>>> import numpy as np
>>> from numpy import linalg as LA
>>> np.set_printoptions(precision=3, suppress=True, linewidth=200)
>>> other = np.array([[7, -7, -7, 1, 4],
...     [0, 2, 1, -5, -1],
...     [-3, -9, 4, 8, -8],
...     [-5, 1, -8, -6, -3],
...     [-8, -3, -8, 8, -6]])
>>> arr = np.tril(other)
>>> print(arr)
[[ 7  0  0  0  0]
 [ 0  2  0  0  0]
 [-3 -9  4  0  0]
 [-5  1 -8 -6  0]
 [-8 -3 -8  8 -6]]
>>> # triangular, det is the product of the diagonal
>>> LA.matrix_rank(arr - arr[0, 0] * np.eye(5))
np.int64(4)
>>> print([int(LA.matrix_rank(LA.matrix_power(arr, p))) for p in range(1, 6)])
[5, 5, 5, 5, 5]
>>> np.sort(LA.eigvals(arr))
array([-6., -6.,  2.,  4.,  7.])
>>> np.prod(np.diag(arr)), np.round(LA.det(arr), 3)
(np.int64(2016), np.float64(2016.0))
>>> print(arr @ arr)
[[ 49   0   0   0   0]
 [  0   4   0   0   0]
 [-33 -54  16   0   0]
 [ 19  68  16  36   0]
 [-24  92 -48 -96  36]]
>>> W0 = np.load("sample6.npy")
>>> print(W0)
[[ 1.  0.  0.  0.  0.  0.]
 [ 0.  0.  0.  0.  1.  0.]
 [ 0.  0.  1.  0.  0.  0.]
 [ 0.  0.  0.  1.  0.  0.]
 [ 0. -1.  0.  0.  0.  0.]
 [ 0.  0.  0.  0.  0.  1.]]
>>> # splits into 5 blocks
>>> rng = np.random.default_rng(86)
>>> labels = rng.permutation(6)
>>> labels
array([5, 2, 1, 4, 0, 3])
>>> other = W0[labels][:, labels]
>>> print(np.sort(np.abs(LA.eigvals(other))))
[1. 1. 1. 1. 1. 1.]
>>> W0 @ W0
array([[ 1.,  0.,  0.,  0.,  0.,  0.],
       [ 0., -1.,  0.,  0.,  0.,  0.],
       [ 0.,  0.,  1.,  0.,  0.,  0.],
       [ 0.,  0.,  0.,  1.,  0.,  0.],
       [ 0.,  0.,  0.,  0., -1.,  0.],
       [ 0.,  0.,  0.,  0.,  0.,  1.]])
>>> print((LA.matrix_power((W0 != 0) + (W0.T != 0) + np.eye(6), 6) > 0).astype(int))
[[1 0 0 0 0 0]
 [0 1 0 0 1 0]
 [0 0 1 0 0 0]
 [0 0 0 1 0 0]
 [0 1 0 0 1 0]
 [0 0 0 0 0 1]]
>>> np.sort(LA.eigvals(W0).real)
array([0., 0., 1., 1., 1., 1.])
>>> print(round(float(LA.det(W0)), 3))
1.0
>>> (W0 != 0).astype(int)
array([[1, 0, 0, 0, 0, 0],
       [0, 0, 0, 0, 1, 0],
       [0, 0, 1, 0, 0, 0],
       [0, 0, 0, 1, 0, 0],
       [0, 1, 0, 0, 0, 0],
       [0, 0, 0, 0, 0, 1]])
>>> np.flatnonzero(LA.matrix_power((W0 != 0) + (W0.T != 0) + np.eye(6), 6)[1])
array([1, 4])
>>> (W0 - W0.T) / 2
array([[ 0.,  0.,  0.,  0.,  0.,  0.],
       [ 0.,  0.,  0.,  0.,  1.,  0.],
       [ 0.,  0.,  0.,  0.,  0.,  0.],
       [ 0.,  0.,  0.,  0.,  0.,  0.],
       [ 0., -1.,  0.,  0.,  0.,  0.],
       [ 0.,  0.,  0.,  0.,  0.,  0.]])
>>> print(np.allclose(W0, W0.T))
False
>>> LA.matrix_power(W0, 4)
array([[1., 0., 0., 0., 0., 0.],
       [0., 1., 0., 0., 0., 0.],
       [0., 0., 1., 0., 0., 0.],
       [0., 0., 0., 1., 0., 0.],
       [0., 0., 0., 0., 1., 0.],
       [0., 0., 0., 0., 0., 1.]])
>>> round(LA.det(W0), 3)
np.float64(1.0)
>>> mat = np.load("w.npy")
>>> print(mat)
[[12. 12. 15.  3.  0.]
 [12. 19. 20.  4.  0.]
 [15. 20. 28.  5.  0.]
 [ 3.  4.  5.  4.  0.]
 [ 0.  0.  0.  0.  3.]]
>>> other = np.array([[-2, 1], [0, -2], [2, -1], [1, -2], [0, -2]])
>>> np.einsum("ik,kj->ij", mat, other)
array([[  9., -33.],
       [ 20., -54.],
       [ 31., -63.],
       [  8., -18.],
       [  0.,  -6.]])
>>> other @ mat
Traceback (most recent call last):
  File "<python-input-34>", line 1, in <module>
    other @ mat
    ~~~~~~^~~~~
ValueError: matmul: Input operand 1 has a mismatch in its core dimension 0, with gufunc signature (n?,k),(k,m?)->(n?,m?) (size 5 is different from 2)
>>> np.vstack([mat, other.T]).shape
(7, 5)
>>> print(np.einsum("ij->j", mat))
[42. 55. 68. 16.  3.]
